In [1]: import numpy as np

In [2]: np.set_printoptions(precision=2, suppress=True, linewidth=120)

In [3]: q, _ = np.linalg.qr(np.array([[0.3, 0.9, 1.2], [-0.1, -0.6, 0.5], [0.8, 0.2, 0.4]]))

In [4]: ev = np.array([3, -4, -3])

In [5]: arr = q @ np.diag(ev) @ q.T

In [6]: arr
Out[6]: 
array([[-2.83,  0.18,  2.21],
       [ 0.18, -3.24, -0.85],
       [ 2.21, -0.85,  2.07]])

In [7]: Uu, s, VT = np.linalg.svd(arr, full_matrices=False)

In [8]: np.round(VT @ VT.T, 2) + 0
Out[8]: 
array([[1., 0., 0.],
       [0., 1., 0.],
       [0., 0., 1.]])

In [9]: s / s[0]
Out[9]: array([1.  , 0.75, 0.75])

In [10]: np.round(Uu.T @ Uu, 2) + 0
Out[10]: 
array([[1., 0., 0.],
       [0., 1., 0.],
       [0., 0., 1.]])

In [11]: np.allclose(Uu * s @ VT, arr)
Out[11]: True

In [12]: s
Out[12]: array([4., 3., 3.])

In [13]: gram = arr.T @ arr

In [14]: np.linalg.svd(arr, compute_uv=False) ** 2
Out[14]: array([16.,  9.,  9.])

In [15]: np.round(np.trace(gram), 2), round(float((arr ** 2).sum()), 2)
Out[15]: (np.float64(34.0), 34.0)

In [16]: ev, V = np.linalg.eigh(arr)

In [17]: np.linalg.svd(arr, compute_uv=False)
Out[17]: array([4., 3., 3.])

In [18]: np.abs(V[:, -1])
Out[18]: array([0.35, 0.12, 0.93])

In [19]: np.round(ev.sum(), 2), round(np.trace(arr), 2)
Out[19]: (np.float64(-4.0), np.float64(-4.0))

In [20]: np.linalg.eigvalsh(arr + 2 * np.eye(3))
Out[20]: array([-2., -1.,  5.])

In [21]: np.abs(V[:, -1]).round(6).argmax()
Out[21]: np.int64(2)

In [22]: q, R = np.linalg.qr(arr)

In [23]: q
Out[23]: 
array([[-0.79, -0.14,  0.6 ],
       [ 0.05, -0.98, -0.17],
       [ 0.61, -0.1 ,  0.78]])

In [24]: round(abs(R[0, 0]), 2), round(np.linalg.norm(arr[:, 0]), 2)
Out[24]: (np.float64(3.59), np.float64(3.59))

In [25]: q.shape, R.shape
Out[25]: ((3, 3), (3, 3))

In [26]: R
Out[26]: 
array([[ 3.59, -0.82, -0.51],
       [ 0.  ,  3.25,  0.3 ],
       [ 0.  ,  0.  ,  3.08]])

In [27]: np.round(q.T @ q, 2) + 0
Out[27]: 
array([[1., 0., 0.],
       [0., 1., 0.],
       [0., 0., 1.]])

In [28]: np.trace(q @ q.T)
Out[28]: np.float64(3.0)

In [29]: data = np.load("block16.npy")

In [30]: data
Out[30]: 
array([[-0.3 ,  1.  ,  0.4 ,  1.9 ,  2.1 ],
       [ 0.8 ,  0.1 ,  0.1 ,  1.4 , -0.1 ],
       [ 0.1 , -0.5 , -1.4 , -0.4 , -1.8 ],
       [ 1.7 ,  0.8 , -0.5 , -0.6 ,  0.4 ],
       [-0.46, -1.21,  1.51,  1.53,  1.  ],
       [ 0.4 ,  1.1 ,  0.5 ,  1.4 , -2.  ],
       [-0.5 , -1.2 ,  1.5 ,  1.5 ,  1.  ],
       [ 0.1 , -0.2 , -1.7 ,  0.1 , -0.2 ],
       [-0.4 ,  0.5 ,  2.5 ,  0.8 ,  1.  ]])

In [31]: proj = data @ np.linalg.solve(data.T @ data, data.T)

In [32]: np.diag(proj)
Out[32]: array([0.86, 0.43, 0.32, 0.82, 0.45, 0.84, 0.43, 0.35, 0.49])

In [33]: round(np.trace(proj), 2)
Out[33]: np.float64(5.0)

In [34]: np.linalg.matrix_rank(np.eye(9) - proj)
Out[34]: np.int64(4)

In [35]: np.round(np.linalg.eigvalsh(proj), 2) + 0
Out[35]: array([0., 0., 0., 0., 1., 1., 1., 1., 1.])

In [36]: proj @ data[:, 3]
Out[36]: array([ 1.9 ,  1.4 , -0.4 , -0.6 ,  1.53,  1.4 ,  1.5 ,  0.1 ,  0.8 ])
